>>> import numpy as np
>>> import numpy.linalg as la
>>> np.set_printoptions(precision=2, suppress=True, linewidth=120, legacy="1.25")
>>> K = np.loadtxt("run7.csv", delimiter=",")
>>> K
array([[ 1.,  1.,  1.,  1.,  1.,  1.,  1.,  1.],
       [ 1., -1., -1.,  1.,  1., -1., -1.,  1.],
       [ 1., -1.,  1., -1.,  1., -1.,  1., -1.]])
>>> x0 = np.array([2, 3, 2, -2, -1, 2, -2, 1])
>>> h1 = np.maximum(K @ x0, 0)
>>> K.T @ h1
array([5., 5., 5., 5., 5., 5., 5., 5.])
>>> K * (h1 > 1e-9)[:, None]
array([[ 1.,  1.,  1.,  1.,  1.,  1.,  1.,  1.],
       [ 0., -0., -0.,  0.,  0., -0., -0.,  0.],
       [ 0., -0.,  0., -0.,  0., -0.,  0., -0.]])
>>> x0 = np.array([1, 0, 3, 0, 0, 3, 0, 1])
>>> (K @ x0).argmax()
0
>>> la.norm(K @ x0) <= la.norm(K, 2) * la.norm(x0) + 1e-9
True
>>> K @ x0
array([ 8., -4.,  0.])
>>> K @ np.ones(8)
array([8., 0., 0.])
>>> (K * x0).sum(axis=1)
array([ 8., -4.,  0.])
>>> gram = K.T @ K
>>> (K @ K.T).shape
(3, 3)
>>> np.round(la.eigvalsh(gram)[::-1], 2) + 0
array([8., 8., 8., 0., 0., 0., 0., 0.])
>>> la.matrix_rank(gram)
3
>>> data = np.load("data.npy")
>>> data
array([[ 0, 12, -8, -8],
       [ 0, -3,  2,  2],
       [ 0,  0,  0,  0]])
>>> t3 = np.stack([data, -3 * data, data[::-1]])
>>> t3.sum(axis=0)
array([[  0, -24,  16,  16],
       [  0,   3,  -2,  -2],
       [  0,  12,  -8,  -8]])
>>> (t3 @ data.T).shape
(3, 3, 3)
>>> np.einsum("bij,cij->bc", t3, t3)
array([[ 289, -867,   17],
       [-867, 2601,  -51],
       [  17,  -51,  289]])
>>> r = la.matrix_rank(data)
>>> r
1
>>> null = la.svd(data)[2][r:].T
>>> [int(la.matrix_rank(data[:i])) for i in range(1, len(data) + 1)]
[1, 1, 1]
>>> [int(la.matrix_rank(np.delete(data, i, axis=0))) for i in range(3)]
[1, 1, 1]
>>> t3 = np.stack([K, 4 * K, K[::-1]])
>>> t3.shape
(3, 3, 8)
>>> la.matrix_rank(t3)
array([3, 3, 3])
>>> (t3 @ K.T).shape
(3, 3, 3)
>>> la.matrix_rank(t3.reshape(3, -1))
2
>>> X = np.load("test1.npy")
>>> X
array([[2, 2, 2],
       [2, 4, 4],
       [2, 4, 6]])
>>> u = np.array([-2, -2, 0])
>>> np.correlate(X[2], X[0], "full")
array([ 4, 12, 24, 20, 12])
>>> F = np.load("a.npy")
>>> F
array([[-0.54, -2.01,  0.38],
       [-1.01,  0.52,  1.51],
       [-1.03,  0.15, -2.54]])
>>> rng = np.random.default_rng(31952)
>>> B = F + rng.integers(-2, 3, (3, 1)) @ rng.integers(-2, 3, (1, 3))
>>> B
array([[ 0.46, -1.01, -1.62],
       [-3.01, -1.48,  5.51],
       [ 0.97,  2.15, -6.54]])
>>> np.abs(B - F).sum(axis=1)
array([4., 8., 8.])
>>> np.unravel_index(np.abs(B).argmax(), B.shape)
(2, 2)
>>> np.abs(B).max()
6.54
>>> la.matrix_rank(B)
3
>>> B - B[0]
array([[ 0.  ,  0.  ,  0.  ],
       [-3.47, -0.47,  7.13],
       [ 0.51,  3.16, -4.92]])
>>> E = np.load("out17.npy")
>>> E
array([[ 4,  5,  6,  7],
       [ 8,  9, 10, 11],
       [12, 13, 14, 15]])
>>> x0 = np.array([3, 2, 3, 2])
>>> h1 = np.maximum(data @ x0, 0)
>>> data * (h1 > 1e-9)[:, None]
array([[ 0,  0,  0,  0],
       [ 0, -3,  2,  2],
       [ 0,  0,  0,  0]])
>>> data.T @ h1
array([  0, -12,   8,   8])
>>> np.maximum(data @ (3 * x0), 0)
array([ 0, 12,  0])
>>> round(np.trace(la.pinv(E) @ E), 2)
2.0
>>> np.abs(np.diag(la.qr(E)[1])) > 1e-9
array([ True,  True, False])
>>> np.unique(E.round(6), axis=0).shape
(3, 4)
>>> la.lstsq(E[:-1].T, E[-1])[2]
2
>>> np.allclose(E[:-1].T @ la.lstsq(E[:-1].T, E[-1])[0], E[-1])
True
>>> E.reshape(-1, 2)
array([[ 4,  5],
       [ 6,  7],
       [ 8,  9],
       [10, 11],
       [12, 13],
       [14, 15]])
>>> t3 = E.reshape(3, 2, -1)
>>> t3.transpose(1, 0, 2)
array([[[ 4,  5],
        [ 8,  9],
        [12, 13]],

       [[ 6,  7],
        [10, 11],
        [14, 15]]])
>>> np.swapaxes(t3, 1, 2)[2]
array([[12, 14],
       [13, 15]])
>>> mat = np.loadtxt("block18.csv", delimiter=",")
>>> mat
array([[ 4.,  5.,  4.],
       [ 8., 10.,  6.],
       [11., 10., 11.],
       [14., 14., 11.],
       [19., 18., 13.],
       [24., 23., 14.],
       [28., 23., 19.],
       [31., 25., 21.],
       [35., 28., 25.],
       [40., 30., 29.],
       [44., 35., 31.],
       [48., 35., 36.],
       [50., 40., 40.],
       [55., 41., 40.],
       [58., 44., 40.],
       [63., 47., 42.],
       [66., 49., 43.],
       [69., 52., 44.],
       [74., 53., 44.],
       [79., 57., 46.],
       [84., 60., 47.]])
>>> gram = data.T @ data
>>> np.round(la.svd(data, compute_uv=False) ** 2, 2) + 0
array([289.,   0.,   0.])
>>> (data @ data.T).shape
(3, 3)
>>> np.trace(gram), (data ** 2).sum()
(289, 289)
>>> B = mat / la.norm(mat, axis=1, keepdims=True)
>>> gram = B @ B.T
>>> (gram - 2 * np.eye(21)).round(6).argmax(axis=1)
array([ 3,  0, 12,  4,  3,  4,  7,  6, 10, 13,  8, 13, 11,  9, 15, 16, 15, 16, 19, 18, 19])
>>> gram[9]
array([0.98, 0.97, 0.99, 0.99, 0.99, 0.99, 1.  , 1.  , 1.  , 1.  , 1.  , 1.  , 1.  , 1.  , 1.  , 1.  , 1.  , 1.  ,
       1.  , 1.  , 0.99])
>>> np.abs(la.svd(mat)[2][-1])
array([0.45, 0.85, 0.28])
>>> la.matrix_rank(mat, rtol=0.1)
1
>>> t = np.radians(180)
>>> Rm = np.eye(3)
>>> Rm[1, 1] = Rm[0, 0] = np.cos(t)
>>> Rm[1, 0], Rm[0, 1] = -np.sin(t), np.sin(t)
>>> Rm.round(2) + 0
array([[-1.,  0.,  0.],
       [ 0., -1.,  0.],
       [ 0.,  0.,  1.]])
>>> B = mat @ Rm.T
>>> np.abs(B - mat).max(axis=0)
array([168., 120.,   0.])
>>> la.svd(mat, compute_uv=False), la.svd(B, compute_uv=False)
(array([318.11,  13.32,   7.97]), array([318.11,  13.32,   7.97]))
>>> feats = np.loadtxt("case13.csv", delimiter=",")
>>> feats
array([[ 2., -2., -1.],
       [ 1., -1., -2.],
       [ 6., -6., -9.]])
>>> idx = rng.permutation(3)
>>> idx
array([1, 0, 2])
>>> B = feats[idx][:, idx]
>>> np.round(np.sort(np.abs(la.eigvals(B))), 2) + 0
array([0.  , 1.57, 9.57])
>>> B
array([[-1.,  1., -2.],
       [-2.,  2., -1.],
       [-6.,  6., -9.]])
>>> idx = rng.permutation(3)
>>> idx
array([0, 2, 1])
>>> B = X[idx][:, idx]
>>> B
array([[2, 2, 2],
       [2, 6, 4],
       [2, 4, 4]])
>>> np.sort(np.abs(la.eigvals(B)))
array([ 0.62,  1.29, 10.1 ])
>>> np.trace(B)
12
>>> np.allclose(B, X)
False
>>> np.diag(B)
array([2, 6, 4])
>>> u = np.array([0, 2, -3])
>>> np.correlate(feats[2], feats[1], "full")
array([-12.,   6.,  30.,   3.,  -9.])
>>> np.convolve(feats[2], u)
array([  0.,  12., -30.,   0.,  27.])
>>> np.unique(feats.round(6), axis=0).shape
(3, 3)
>>> la.lstsq(feats[:-1].T, feats[-1])[2]
2
>>> np.round(np.trace(la.pinv(feats) @ feats), 2)
2.0
>>> M = np.array([[4.0, 2.0, -2.0, -3.0],
...     [-16.0, -7.0, 0.0, 8.0],
...     [26.0, 12.0, 4.0, -11.0],
...     [-26.0, -12.0, -4.0, 11.0]])
>>> B = M / np.sqrt((M ** 2).mean(axis=1, keepdims=True))
>>> M - M.mean(axis=1, keepdims=True)
array([[  3.75,   1.75,  -2.25,  -3.25],
       [-12.25,  -3.25,   3.75,  11.75],
       [ 18.25,   4.25,  -3.75, -18.75],
       [-18.25,  -4.25,   3.75,  18.75]])
>>> la.norm(B, axis=1)
array([2., 2., 2., 2.])
>>> la.matrix_rank(B) == la.matrix_rank(M)
True
>>> np.abs(np.diag(la.qr(M)[1])) > 1e-9
array([ True,  True,  True, False])
>>> np.round(M @ la.pinv(M) @ M, 2) + 0
array([[  4.,   2.,  -2.,  -3.],
       [-16.,  -7.,   0.,   8.],
       [ 26.,  12.,   4., -11.],
       [-26., -12.,  -4.,  11.]])
>>> np.unique(M.round(6), axis=0).shape
(4, 4)
>>> B = M[0, 0] * M[1:] - np.outer(M[1:, 0], M[0])
>>> B
array([[  0.,   4., -32., -16.],
       [  0.,  -4.,  68.,  34.],
       [  0.,   4., -68., -34.]])
>>> np.flatnonzero(~B.round(6).any(axis=1))
array([], dtype=int64)
>>> M[:, 0] / M[0, 0]
array([ 1. , -4. ,  6.5, -6.5])
>>> left, sigma, vt = la.svd(M)
>>> evecs = vt[:(sigma > 1e-8).sum()]
>>> x0 = M[3] + 4 * M[0] + rng.integers(2) * np.eye(4)[2]
>>> x0
array([-10.,  -4., -12.,  -1.])
>>> la.matrix_rank(np.vstack([M, x0]))
3
>>> O = X.astype(float).copy()
>>> for j in range(3):
...     O[:, j] -= O[:, :j] @ (O[:, :j].T @ O[:, j])
...     O[:, j] /= la.norm(O[:, j])
... 
>>> np.round(O.T @ O, 2) + 0
array([[1., 0., 0.],
       [0., 1., 0.],
       [0., 0., 1.]])
>>> O.round(2) + 0
array([[ 0.58, -0.82,  0.  ],
       [ 0.58,  0.41, -0.71],
       [ 0.58,  0.41,  0.71]])
